$ python3 -q
>>> import numpy as np
>>> np.set_printoptions(suppress=True, linewidth=100)
>>> E = np.loadtxt("w.csv", delimiter=",")
>>> E
array([[6., 1., 1., 1., 1., 1., 1., 1., 1., 1., 1., 1., 1., 1., 1.],
       [1., 6., 1., 1., 1., 1., 1., 1., 1., 1., 1., 1., 1., 1., 1.],
       [1., 1., 6., 1., 1., 1., 1., 1., 1., 1., 1., 1., 1., 1., 1.],
       [1., 1., 1., 6., 1., 1., 1., 1., 1., 1., 1., 1., 1., 1., 1.],
       [1., 1., 1., 1., 6., 1., 1., 1., 1., 1., 1., 1., 1., 1., 1.],
       [1., 1., 1., 1., 1., 6., 1., 1., 1., 1., 1., 1., 1., 1., 1.],
       [1., 1., 1., 1., 1., 1., 6., 1., 1., 1., 1., 1., 1., 1., 1.],
       [1., 1., 1., 1., 1., 1., 1., 6., 1., 1., 1., 1., 1., 1., 1.],
       [1., 1., 1., 1., 1., 1., 1., 1., 6., 1., 1., 1., 1., 1., 1.],
       [1., 1., 1., 1., 1., 1., 1., 1., 1., 6., 1., 1., 1., 1., 1.],
       [1., 1., 1., 1., 1., 1., 1., 1., 1., 1., 6., 1., 1., 1., 1.],
       [1., 1., 1., 1., 1., 1., 1., 1., 1., 1., 1., 6., 1., 1., 1.],
       [1., 1., 1., 1., 1., 1., 1., 1., 1., 1., 1., 1., 6., 1., 1.],
       [1., 1., 1., 1., 1., 1., 1., 1., 1., 1., 1., 1., 1., 6., 1.],
       [1., 1., 1., 1., 1., 1., 1., 1., 1., 1., 1., 1., 1., 1., 6.]])
>>> # symmetric, so the eigenvalues are real
>>> x0 = np.array([3, -2, -1, -2, -1, 1, 2, -1, -1, 3, -2, 0, 0, -3, -3])
>>> rhs = E @ x0
>>> b, lr = np.zeros(15), 1 / np.linalg.norm(E, 2) ** 2
>>> for i in range(10):
...     b -= lr * E.T @ (E @ b - rhs)
...     if i % 2 == 0: print(i, round(np.linalg.norm(E @ b - rhs), 2))
... 
0 34.36
2 30.2
4 26.54
6 23.33
8 20.5
>>> b.round(2)
array([ 1.18, -1.2 , -0.72, -1.2 , -0.72,  0.23,  0.71, -0.72, -0.72,  1.18, -1.2 , -0.24, -0.24,
       -1.67, -1.67])
>>> round(np.linalg.cond(E), 2)
np.float64(4.0)
>>> np.abs(E).max()
np.float64(6.0)
>>> np.count_nonzero(E)
np.int64(225)
>>> np.round(E.mean(axis=0), 2)
array([1.33, 1.33, 1.33, 1.33, 1.33, 1.33, 1.33, 1.33, 1.33, 1.33, 1.33, 1.33, 1.33, 1.33, 1.33])
>>> x0 = np.ones(15)
>>> for _ in range(6):
...     x0 = E @ x0
...     x0 /= np.linalg.norm(x0)
...     print(round(x0 @ E @ x0, 2))
... 
20.0
20.0
20.0
20.0
20.0
20.0
>>> round(np.linalg.eigvalsh(E)[-1], 2)
np.float64(20.0)
>>> u = np.array([5, 2, 5, 4, 1, 0, 4, 3, 5, 3, 5, 5, 2, 1, 5])
>>> M2 = E + np.outer(u, np.eye(15)[3])
>>> np.round(np.linalg.det(M2) / np.linalg.det(E), 2), np.round(1 + np.linalg.solve(E, u)[3], 2)
(np.float64(1.3), np.float64(1.3))
>>> np.linalg.matrix_rank(np.linalg.inv(M2) - np.linalg.inv(E), tol=1e-8)
np.int64(1)
>>> O, evecs = np.linalg.qr(E[:, :10])[0], np.linalg.qr(E[:, 10:])[0]
>>> sv = np.linalg.svd(O.T @ evecs, compute_uv=False)
>>> round(np.linalg.norm(O @ O.T - evecs @ evecs.T, 2), 2)
np.float64(1.0)
>>> feats = np.loadtxt("run0.csv", delimiter=",")
>>> feats
array([[ 0.,  0.,  0.,  0.,  2., -2., -3., -2., -2.,  3.,  2.,  0.,  0.,  2.,  2.],
       [ 0.,  0.,  0.,  1.,  0., -2.,  3., -1.,  3.,  0.,  0.,  2.,  3., -2., -1.],
       [ 0.,  0.,  0.,  0., -3.,  3.,  1.,  2., -2., -2.,  0., -1., -1.,  3., -2.],
       [ 0.,  1.,  0.,  0.,  0.,  0.,  0.,  0.,  0.,  0.,  0.,  0.,  0.,  0.,  0.],
       [ 2.,  0., -3.,  0.,  0.,  0.,  0.,  0.,  0.,  0.,  0.,  0.,  0.,  0.,  0.],
       [-2., -2.,  3.,  0.,  0.,  0.,  0.,  0.,  0.,  0.,  0.,  0.,  0.,  0.,  0.],
       [-3.,  3.,  1.,  0.,  0.,  0.,  0.,  0.,  0.,  0.,  0.,  0.,  0.,  0.,  0.],
       [-2., -1.,  2.,  0.,  0.,  0.,  0.,  0.,  0.,  0.,  0.,  0.,  0.,  0.,  0.],
       [-2.,  3., -2.,  0.,  0.,  0.,  0.,  0.,  0.,  0.,  0.,  0.,  0.,  0.,  0.],
       [ 3.,  0., -2.,  0.,  0.,  0.,  0.,  0.,  0.,  0.,  0.,  0.,  0.,  0.,  0.],
       [ 2.,  0.,  0.,  0.,  0.,  0.,  0.,  0.,  0.,  0.,  0.,  0.,  0.,  0.,  0.],
       [ 0.,  2., -1.,  0.,  0.,  0.,  0.,  0.,  0.,  0.,  0.,  0.,  0.,  0.,  0.],
       [ 0.,  3., -1.,  0.,  0.,  0.,  0.,  0.,  0.,  0.,  0.,  0.,  0.,  0.,  0.],
       [ 2., -2.,  3.,  0.,  0.,  0.,  0.,  0.,  0.,  0.,  0.,  0.,  0.,  0.,  0.],
       [ 2., -1., -2.,  0.,  0.,  0.,  0.,  0.,  0.,  0.,  0.,  0.,  0.,  0.,  0.]])
>>> # equal to its transpose
>>> rng = np.random.default_rng(52)
>>> z = rng.permutation(15)
>>> z
array([11,  0,  3,  4,  1,  2, 10,  6, 14,  9, 12, 13,  5,  8,  7])
>>> M2 = feats[z][:, z]
>>> np.diag(M2)
array([0., 0., 0., 0., 0., 0., 0., 0., 0., 0., 0., 0., 0., 0., 0.])
>>> np.round(np.sort(np.abs(np.linalg.eigvals(M2))), 2) + 0
array([0.  , 0.  , 0.  , 0.  , 0.  , 0.  , 0.  , 0.  , 0.  , 2.93, 2.93, 7.68, 7.68, 8.15, 8.15])
>>> rank = np.linalg.matrix_rank(feats)
>>> rank
np.int64(6)
>>> N = np.linalg.svd(feats)[2][rank:].T
>>> np.allclose(feats @ N, 0)
True
>>> np.linalg.matrix_rank(feats.T @ feats), np.linalg.matrix_rank(feats @ feats.T)
(np.int64(6), np.int64(6))
>>> [int(np.linalg.matrix_rank(feats[:i])) for i in range(1, len(feats) + 1)]
[1, 2, 3, 4, 5, 5, 6, 6, 6, 6, 6, 6, 6, 6, 6]
>>> J = np.load("case19.npy")
>>> J.round(2)
array([[ 0.9 ,  0.1 ,  0.24,  0.17, -0.1 , -0.17,  0.17,  0.03, -0.17],
       [ 0.1 ,  0.9 , -0.24, -0.17,  0.1 ,  0.17, -0.17, -0.03,  0.17],
       [ 0.24, -0.24,  0.45, -0.4 ,  0.24,  0.4 , -0.4 , -0.08,  0.4 ],
       [ 0.17, -0.17, -0.4 ,  0.72,  0.17,  0.28, -0.28, -0.06,  0.28],
       [-0.1 ,  0.1 ,  0.24,  0.17,  0.9 , -0.17,  0.17,  0.03, -0.17],
       [-0.17,  0.17,  0.4 ,  0.28, -0.17,  0.72,  0.28,  0.06, -0.28],
       [ 0.17, -0.17, -0.4 , -0.28,  0.17,  0.28,  0.72, -0.06,  0.28],
       [ 0.03, -0.03, -0.08, -0.06,  0.03,  0.06, -0.06,  0.99,  0.06],
       [-0.17,  0.17,  0.4 ,  0.28, -0.17, -0.28,  0.28,  0.06,  0.72]])
>>> # symmetric
>>> M2 = np.linalg.inv(J)
>>> np.round(np.linalg.det(J) * M2, 2)
array([[-0.9 , -0.1 , -0.24, -0.17,  0.1 ,  0.17, -0.17, -0.03,  0.17],
       [-0.1 , -0.9 ,  0.24,  0.17, -0.1 , -0.17,  0.17,  0.03, -0.17],
       [-0.24,  0.24, -0.45,  0.4 , -0.24, -0.4 ,  0.4 ,  0.08, -0.4 ],
       [-0.17,  0.17,  0.4 , -0.72, -0.17, -0.28,  0.28,  0.06, -0.28],
       [ 0.1 , -0.1 , -0.24, -0.17, -0.9 ,  0.17, -0.17, -0.03,  0.17],
       [ 0.17, -0.17, -0.4 , -0.28,  0.17, -0.72, -0.28, -0.06,  0.28],
       [-0.17,  0.17,  0.4 ,  0.28, -0.17, -0.28, -0.72,  0.06, -0.28],
       [-0.03,  0.03,  0.08,  0.06, -0.03, -0.06,  0.06, -0.99, -0.06],
       [ 0.17, -0.17, -0.4 , -0.28,  0.17,  0.28, -0.28, -0.06, -0.72]])
>>> np.allclose(M2, J.T)
True
>>> round(np.linalg.det(J) * np.linalg.det(M2), 2)
np.float64(1.0)
>>> np.round(J @ M2, 2) + 0
array([[1., 0., 0., 0., 0., 0., 0., 0., 0.],
       [0., 1., 0., 0., 0., 0., 0., 0., 0.],
       [0., 0., 1., 0., 0., 0., 0., 0., 0.],
       [0., 0., 0., 1., 0., 0., 0., 0., 0.],
       [0., 0., 0., 0., 1., 0., 0., 0., 0.],
       [0., 0., 0., 0., 0., 1., 0., 0., 0.],
       [0., 0., 0., 0., 0., 0., 1., 0., 0.],
       [0., 0., 0., 0., 0., 0., 0., 1., 0.],
       [0., 0., 0., 0., 0., 0., 0., 0., 1.]])
>>> round(np.linalg.cond(J), 2)
np.float64(1.0)
>>> round(np.abs(np.linalg.eigvals(J)).max(), 2)
np.float64(1.0)
>>> np.round(np.sort(np.abs(np.linalg.eigvals(J))), 2)
array([1., 1., 1., 1., 1., 1., 1., 1., 1.])
>>> np.round((J + J.T) / 2, 2)
array([[ 0.9 ,  0.1 ,  0.24,  0.17, -0.1 , -0.17,  0.17,  0.03, -0.17],
       [ 0.1 ,  0.9 , -0.24, -0.17,  0.1 ,  0.17, -0.17, -0.03,  0.17],
       [ 0.24, -0.24,  0.45, -0.4 ,  0.24,  0.4 , -0.4 , -0.08,  0.4 ],
       [ 0.17, -0.17, -0.4 ,  0.72,  0.17,  0.28, -0.28, -0.06,  0.28],
       [-0.1 ,  0.1 ,  0.24,  0.17,  0.9 , -0.17,  0.17,  0.03, -0.17],
       [-0.17,  0.17,  0.4 ,  0.28, -0.17,  0.72,  0.28,  0.06, -0.28],
       [ 0.17, -0.17, -0.4 , -0.28,  0.17,  0.28,  0.72, -0.06,  0.28],
       [ 0.03, -0.03, -0.08, -0.06,  0.03,  0.06, -0.06,  0.99,  0.06],
       [-0.17,  0.17,  0.4 ,  0.28, -0.17, -0.28,  0.28,  0.06,  0.72]])
>>> np.allclose(J, J.T)
True
>>> np.round(np.linalg.det(J), 2)
np.float64(-1.0)
>>> m1 = np.eye(7, dtype=int)[rng.permutation(7)]
>>> m1
array([[0, 0, 0, 0, 0, 0, 1],
       [0, 0, 0, 0, 1, 0, 0],
       [1, 0, 0, 0, 0, 0, 0],
       [0, 0, 1, 0, 0, 0, 0],
       [0, 0, 0, 1, 0, 0, 0],
       [0, 0, 0, 0, 0, 1, 0],
       [0, 1, 0, 0, 0, 0, 0]])
>>> O, R = np.linalg.qr(m1)
>>> O.T @ O
array([[1., 0., 0., 0., 0., 0., 0.],
       [0., 1., 0., 0., 0., 0., 0.],
       [0., 0., 1., 0., 0., 0., 0.],
       [0., 0., 0., 1., 0., 0., 0.],
       [0., 0., 0., 0., 1., 0., 0.],
       [0., 0., 0., 0., 0., 1., 0.],
       [0., 0., 0., 0., 0., 0., 1.]])
>>> R
array([[-1.,  0.,  0.,  0.,  0.,  0.,  0.],
       [ 0., -1.,  0.,  0.,  0.,  0.,  0.],
       [ 0.,  0., -1.,  0.,  0.,  0.,  0.],
       [ 0.,  0.,  0., -1.,  0.,  0.,  0.],
       [ 0.,  0.,  0.,  0., -1.,  0.,  0.],
       [ 0.,  0.,  0.,  0.,  0.,  1.,  0.],
       [ 0.,  0.,  0.,  0.,  0.,  0., -1.]])
>>> np.allclose(R.T @ R, m1.T @ m1)
True
>>> O
array([[ 0.,  0.,  0.,  0.,  0.,  0., -1.],
       [-0.,  0.,  0.,  0., -1.,  0.,  0.],
       [-1., -0.,  0.,  0.,  0.,  0.,  0.],
       [-0., -0., -1.,  0.,  0.,  0.,  0.],
       [-0., -0., -0., -1.,  0.,  0.,  0.],
       [-0., -0., -0., -0., -0.,  1.,  0.],
       [-0., -1., -0., -0.,  0., -0.,  0.]])
>>> np.abs(np.diag(R))
array([1., 1., 1., 1., 1., 1., 1.])
>>> np.trace(O @ O.T)
np.float64(7.0)
>>> w1 = np.array([[1, 0, 2, 2, 2],
...     [3, 1, 3, 0, 3],
...     [2, 1, 3, 1, 0],
...     [0, 1, 1, 3, 0],
...     [0, 1, 2, 1, 0],
...     [2, 1, 3, 1, 2],
...     [0, 3, 3, 3, 1]])
>>> b = np.array([5, 2, 1, 4, 0])
>>> H = np.maximum(m1 @ w1 + b, 0)
>>> H
array([[5, 5, 4, 7, 1],
       [5, 3, 3, 5, 0],
       [6, 2, 3, 6, 2],
       [7, 3, 4, 5, 0],
       [5, 3, 2, 7, 0],
       [7, 3, 4, 5, 2],
       [8, 3, 4, 4, 3]])
>>> np.round((H > 0).mean(axis=0), 2)
array([1.  , 1.  , 1.  , 1.  , 0.57])
>>> cent = np.array([[5, 0], [1, 4], [0, 4], [4, 0], [5, 4]])
>>> (H @ cent).round(6).argmax(axis=1)
array([0, 0, 0, 0, 0, 0, 0])
>>> w1 @ cent
array([[23, 16],
       [31, 28],
       [15, 16],
       [13,  8],
       [ 5, 12],
       [25, 24],
       [20, 28]])
